$ python3 -q
>>> import numpy as np
>>> from numpy import linalg as LA
>>> np.set_printoptions(precision=2, suppress=True, linewidth=200)
>>> def rnd(a):
...     return np.round(a, 2) + 0
... 
>>> X = np.load("x.npy")
>>> print(X)
[[ 0.  0.  0.  0.  0.  0.  0.  0.  0.  0.  1.]
 [ 0.  1.  0.  0.  0.  0.  0.  0.  0.  0.  0.]
 [ 0.  0.  1.  0.  0.  0.  0.  0.  0.  0.  0.]
 [ 0.  0.  0.  1.  0.  0.  0.  0.  0.  0.  0.]
 [ 0.  0.  0.  0.  1.  0.  0.  0.  0.  0.  0.]
 [ 0.  0.  0.  0.  0.  1.  0.  0.  0.  0.  0.]
 [ 0.  0.  0.  0.  0.  0.  1.  0.  0.  0.  0.]
 [ 0.  0.  0.  0.  0.  0.  0.  1.  0.  0.  0.]
 [ 0.  0.  0.  0.  0.  0.  0.  0.  1.  0.  0.]
 [ 0.  0.  0.  0.  0.  0.  0.  0.  0.  1.  0.]
 [-1.  0.  0.  0.  0.  0.  0.  0.  0.  0.  0.]]
>>> print(rnd(LA.pinv(X)))
[[ 0.  0.  0.  0.  0.  0.  0.  0.  0.  0. -1.]
 [ 0.  1.  0.  0.  0.  0.  0.  0.  0.  0.  0.]
 [ 0.  0.  1.  0.  0.  0.  0.  0.  0.  0.  0.]
 [ 0.  0.  0.  1.  0.  0.  0.  0.  0.  0.  0.]
 [ 0.  0.  0.  0.  1.  0.  0.  0.  0.  0.  0.]
 [ 0.  0.  0.  0.  0.  1.  0.  0.  0.  0.  0.]
 [ 0.  0.  0.  0.  0.  0.  1.  0.  0.  0.  0.]
 [ 0.  0.  0.  0.  0.  0.  0.  1.  0.  0.  0.]
 [ 0.  0.  0.  0.  0.  0.  0.  0.  1.  0.  0.]
 [ 0.  0.  0.  0.  0.  0.  0.  0.  0.  1.  0.]
 [ 1.  0.  0.  0.  0.  0.  0.  0.  0.  0.  0.]]
>>> print(X[:, 8] @ X[:, 7])
0.0
>>> print(rnd(LA.svd(X, compute_uv=False)))
[1. 1. 1. 1. 1. 1. 1. 1. 1. 1. 1.]
>>> print(X.T @ X)
[[1. 0. 0. 0. 0. 0. 0. 0. 0. 0. 0.]
 [0. 1. 0. 0. 0. 0. 0. 0. 0. 0. 0.]
 [0. 0. 1. 0. 0. 0. 0. 0. 0. 0. 0.]
 [0. 0. 0. 1. 0. 0. 0. 0. 0. 0. 0.]
 [0. 0. 0. 0. 1. 0. 0. 0. 0. 0. 0.]
 [0. 0. 0. 0. 0. 1. 0. 0. 0. 0. 0.]
 [0. 0. 0. 0. 0. 0. 1. 0. 0. 0. 0.]
 [0. 0. 0. 0. 0. 0. 0. 1. 0. 0. 0.]
 [0. 0. 0. 0. 0. 0. 0. 0. 1. 0. 0.]
 [0. 0. 0. 0. 0. 0. 0. 0. 0. 1. 0.]
 [0. 0. 0. 0. 0. 0. 0. 0. 0. 0. 1.]]
>>> print(rnd(LA.norm(X, axis=0)))
[1. 1. 1. 1. 1. 1. 1. 1. 1. 1. 1.]
>>> W0 = np.loadtxt("a.csv", delimiter=",")
>>> print(W0)
[[-0.5 -0.1  0.6 -0.2  0.7  1.7 -1.   0.8  0.8  0.9  0.4]
 [ 1.3 -0.9 -0.3 -0.5 -1.5  0.1 -1.5 -0.2 -0.3  2.1  0.6]
 [ 2.4  4.8 -0.6 -1.5  2.4  3.  -2.1  1.5 -0.3  3.6  0.6]
 [ 1.1 -0.7 -1.5  0.5  0.1  1.2  0.5 -0.2 -1.5 -1.2 -1.5]
 [ 0.5 -1.5 -1.  -1.7  1.9 -1.3 -0.2 -0.4  1.4  0.7  1.3]
 [-0.7  1.2 -1.2 -0.7  1.5 -1.1 -0.7  1.3 -0.2  0.8 -1.5]
 [-0.1  0.3 -2.   0.7 -1.7 -0.4 -0.1 -0.6  1.4  1.7  0.2]
 [-0.1 -0.5 -0.6  0.4  0.6  0.3 -0.7  0.6  0.3  1.9 -0.4]
 [-1.   0.2  0.8  1.   1.6  0.  -1.5 -0.4  1.3  0.6  1.6]
 [ 1.6 -1.9 -0.7 -0.3 -0.7  0.6  0.3 -1.5  0.8 -0.5  0.8]
 [ 0.3  0.9 -0.3 -0.4  1.3  0.2  0.1 -1.3  0.9 -1.2 -0.1]
 [ 0.6 -0.9  0.3 -0.2 -1.1  1.3  0.8 -1.   1.  -1.4  0.5]
 [-0.5 -0.4 -0.5  1.4  0.5  0.3  0.9  0.8  0.2  0.4  0.3]
 [ 0.4 -1.   1.2 -1.3  1.  -0.9 -1.2 -0.7  0.  -0.3 -1. ]
 [-1.6 -0.4 -1.   0.6 -0.6  1.   0.5  0.7 -0.7 -0.6  0.6]
 [-0.6 -0.4  0.3  1.2 -0.4  0.6  0.5  0.8  0.3 -1.2  0.6]
 [ 0.5  1.2  0.7  0.4 -1.7 -0.6  1.2  0.2 -0.4 -0.3  1.5]
 [-1.1  0.8 -0.9 -1.3 -1.4 -0.5  0.6  0.2 -0.7 -0.1 -1.6]
 [ 0.7 -0.9 -0.2 -0.1  1.1  0.4  0.2 -1.3 -0.7  0.9 -0.3]
 [-0.6  0.2 -1.2  1.4 -0.6  0.4  0.2 -0.4 -0.5 -0.7 -0.1]
 [-1.6  0.5 -0.2 -1.7  0.   0.3  1.3 -0.1 -0.8  0.2  0.7]
 [-1.  -1.   0.2  0.5 -0.9 -0.7 -0.5 -0.8 -0.5  1.6 -0.5]
 [ 0.9 -0.4 -1.1  1.2  0.8  0.1  1.3  1.2 -2.2  0.4  1.5]
 [-2.  -1.4  0.2  0.  -0.1  1.   0.6  0.1  0.6  0.3 -0.7]
 [-0.2 -1.  -0.2 -0.4 -0.1  0.1  0.   0.7  0.3  0.9 -2.1]
 [ 0.2  1.   2.  -0.2 -1.2  0.  -0.4  0.  -0.1 -0.8 -1. ]
 [ 1.2  1.4 -0.1  0.3  1.1  1.5 -0.9 -1.   0.9  0.8  0.9]
 [ 0.   2.  -1.2  1.1  1.5 -0.5  0.7 -0.1  1.2  0.   0.4]
 [ 1.1  0.   0.2  0.3 -1.   0.6  0.8 -0.4 -0.7 -0.1 -0.6]
 [-0.5  0.6  1.6 -1.   0.4 -0.2  1.4  0.7 -0.1  1.8  0.6]]
>>> out = np.c_[W0[:, :7] @ np.array([[0, -1, -1, 1, 1, -1, -3],
...     [0, -2, 1, -1, 1, -2, -1],
...     [-2, 2, 3, -3, 2, 1, -1],
...     [3, 2, 1, -3, 0, -2, -1],
...     [-2, -2, -1, -2, 2, 3, 0],
...     [-2, 3, -1, 1, 1, -1, 0],
...     [-2, -1, 2, -2, 1, -3, 3]]), np.array([3, 2, -3, 1, -2, -3, 1, -3, 0, -1, 1, -2, -1, -3, 2, -2, 1, 0, 3, -3, -3, -2, 2, -3, 0, -3, 0, -2, -1, 2])]
>>> print(rnd(out))
[[ -4.6   6.2  -2.4   0.7   2.7   5.1  -1.8   3. ]
 [  4.9   3.7  -5.2  10.7  -4.6   1.1  -6.7   2. ]
 [ -9.9  -9.9 -10.5   6.3  11.7   0.9 -16.2  -3. ]
 [  0.9   1.2  -6.1   4.8  -0.7  -4.6  -0.1   1. ]
 [ -3.9 -10.4  -7.7   5.4  -0.7  12.5   2.1  -2. ]
 [  0.9 -11.1  -4.2   1.1  -0.7   6.2   0.7  -3. ]
 [ 10.5  -0.8  -3.    6.7  -7.7  -8.3   1.    1. ]
 [  2.    1.1  -4.1   1.5  -1.    3.3  -1.1  -3. ]
 [  1.2   2.5   0.   -6.8   2.5   8.7  -3.5   0. ]
 [  0.1   3.1  -5.2   7.9  -2.2  -1.5  -1.   -1. ]
 [ -3.8  -5.6  -2.   -1.1   3.5   1.8  -0.8   1. ]
 [ -3.2   6.7   0.6   3.1   0.2  -5.1   1.4  -2. ]
 [  1.8   2.1   1.   -5.3   0.3  -3.5   3.7  -1. ]
 [ -4.1  -2.1  -1.6   1.2   1.7  12.9  -3.7  -3. ]
 [  2.    5.3  -0.6   1.2  -3.7  -4.1   7.1   2. ]
 [  1.6   6.5   3.1  -4.3  -0.1  -4.    2.2  -2. ]
 [  2.   -0.3   7.9  -3.6   0.3 -11.1  -0.2   1. ]
 [  0.5  -4.2   1.    5.8  -4.8  -4.3   6.5   0. ]
 [ -3.3  -0.7  -3.4   0.3   2.2   3.4  -0.3   3. ]
 [  6.6   2.8  -0.8  -0.2  -3.4  -6.6   2.   -3. ]
 [ -7.9  -3.6   2.1   1.3   0.1  -0.4  10.1  -3. ]
 [  5.3   4.6   1.7   0.   -4.6   1.7   1.8  -2. ]
 [  1.4  -2.5  -1.7  -3.1   1.3  -5.2   1.5   2. ]
 [ -3.4   7.8   1.5  -1.2  -1.6   1.9   9.   -3. ]
 [ -0.8   1.5  -1.8   2.9  -1.7   2.4   2.2   0. ]
 [ -1.4   4.2   7.   -3.    2.4  -2.2  -4.6  -3. ]
 [ -2.3  -0.4  -4.2   0.3   5.2  -0.2  -7.9   0. ]
 [  2.3  -9.4  -0.1  -6.6   2.8  -4.5   0.2  -2. ]
 [ -0.3   2.9   1.8   0.6   0.9  -7.5  -1.4  -1. ]
 [ -9.4  -2.3   7.5  -6.7   5.3   0.1   4.5   2. ]]
>>> print(LA.matrix_rank(np.c_[W0, out]))
12
